>>> import numpy as np
>>> np.set_printoptions(precision=2, suppress=True, linewidth=120)
>>> M = np.load("data.npy")
>>> M
array([[-2., -3., -3.],
       [-3., -2., -3.],
       [-3., -3., -2.]])
>>> # symmetric, so the eigenvalues are real
>>> (M @ M)[0]
array([22., 21., 21.])
>>> np.allclose(M @ M.T, M.T @ M)
True
>>> M @ np.ones(3)
array([-8., -8., -8.])
>>> np.sort(np.abs(np.fft.fft(M[0]))), np.sort(np.linalg.svd(M, compute_uv=False))
(array([1., 1., 8.]), array([1., 1., 8.]))
>>> out = np.array([[2, 1], [2, 3]])
>>> cent = np.kron(out, M)
>>> round(float(np.linalg.norm(cent, 2)), 2), np.round(np.linalg.norm(out, 2) * np.linalg.norm(M, 2), 2)
(33.05, np.float64(33.05))
>>> Q, r_ = np.linalg.qr(M)
>>> np.round(Q.T @ Q, 2) + 0
array([[1., 0., 0.],
       [0., 1., 0.],
       [0., 0., 1.]])
>>> np.trace(Q @ Q.T)
np.float64(3.0)
>>> Q
array([[-0.43,  0.78, -0.46],
       [-0.64, -0.62, -0.46],
       [-0.64,  0.1 ,  0.76]])
>>> np.poly(M)
array([  1.,   6., -15.,   8.])
>>> np.linalg.eigvals(M)
array([ 1., -8.,  1.])
>>> round(float(np.linalg.det(2 * M)), 2), np.round(np.linalg.det(M), 2)
(-64.0, np.float64(-8.0))
>>> np.einsum("ii->", M)
np.float64(-6.0)
>>> np.einsum("ij,ji->", M, M)
np.float64(66.0)
>>> W1 = np.array([[-4, 3, -8], [-2, -4, -6], [-7, 8, 9]])
>>> c = np.array([1, 0, 0])
>>> H = np.maximum(M @ W1 + c, 0)
>>> (H > 0).astype(int)
array([[1, 0, 1],
       [1, 0, 1],
       [1, 0, 1]])
>>> (H > 0).mean(axis=0)
array([1., 0., 1.])
>>> cent = np.array([[7, 4], [9, 1], [4, 8]])
>>> H @ cent
array([[280., 200.],
       [302., 224.],
       [327., 324.]])
>>> W1 @ cent
array([[-33, -77],
       [-74, -60],
       [ 59,  52]])
